% ipython --no-banner

In [1]: import numpy as np

In [2]: from numpy import linalg as LA

In [3]: np.set_printoptions(suppress=True, linewidth=120)

In [4]: def tidy(a):
   ...:     return np.round(a, 2) + 0
   ...: 

In [5]: mat = np.load("data.npy")

In [6]: print(mat)
[[0 0 0 1 0 0]
 [0 0 0 0 0 1]
 [0 0 0 0 0 0]
 [1 0 0 0 0 0]
 [0 0 0 0 0 0]
 [0 1 0 0 0 0]]

In [7]: print(np.allclose(mat, mat.T))
True

In [8]: print(tidy(LA.det(mat)))
0.0

In [9]: print(np.trace(mat))
0

In [10]: print(LA.matrix_power(mat, 4))
[[1 0 0 0 0 0]
 [0 1 0 0 0 0]
 [0 0 0 0 0 0]
 [0 0 0 1 0 0]
 [0 0 0 0 0 0]
 [0 0 0 0 0 1]]

In [11]: print(tidy(np.abs(LA.eigvals(mat)).max()))
1.0

In [12]: print((mat + mat.T) / 2)
[[0. 0. 0. 1. 0. 0.]
 [0. 0. 0. 0. 0. 1.]
 [0. 0. 0. 0. 0. 0.]
 [1. 0. 0. 0. 0. 0.]
 [0. 0. 0. 0. 0. 0.]
 [0. 1. 0. 0. 0. 0.]]

In [13]: print(tidy(LA.svd(mat, compute_uv=False)))
[1. 1. 1. 1. 0. 0.]

In [14]: print(tidy(LA.pinv(mat)))
[[0. 0. 0. 1. 0. 0.]
 [0. 0. 0. 0. 0. 1.]
 [0. 0. 0. 0. 0. 0.]
 [1. 0. 0. 0. 0. 0.]
 [0. 0. 0. 0. 0. 0.]
 [0. 1. 0. 0. 0. 0.]]

In [15]: print(tidy(LA.norm(mat, axis=0)))
[1. 1. 0. 1. 0. 1.]

In [16]: print(mat[:, 2] @ mat[:, 1])
0

In [17]: print(tidy(LA.norm(mat, 2) / LA.norm(mat)))
0.5

In [18]: print(LA.cond(mat) > 100)
True

In [19]: print(np.argsort(-LA.norm(mat, axis=0).round(6), kind="stable")[:3])
[0 1 3]

In [20]: print(LA.matrix_rank(mat, rtol=0.1))
4

In [21]: print(np.trace(mat @ mat @ mat) // 6)
0

In [22]: print(mat.sum(axis=0))
[1 1 0 1 0 1]

In [23]: low = np.diag(mat.sum(axis=1)) - mat

In [24]: print(LA.matrix_rank(low))
2

In [25]: print((LA.eigvalsh(low) < 1e-8).sum())
4

In [26]: print(tidy(LA.eigvalsh(low)))
[0. 0. 0. 0. 2. 2.]

In [27]: print(low)
[[ 1  0  0 -1  0  0]
 [ 0  1  0  0  0 -1]
 [ 0  0  0  0  0  0]
 [-1  0  0  1  0  0]
 [ 0  0  0  0  0  0]
 [ 0 -1  0  0  0  1]]
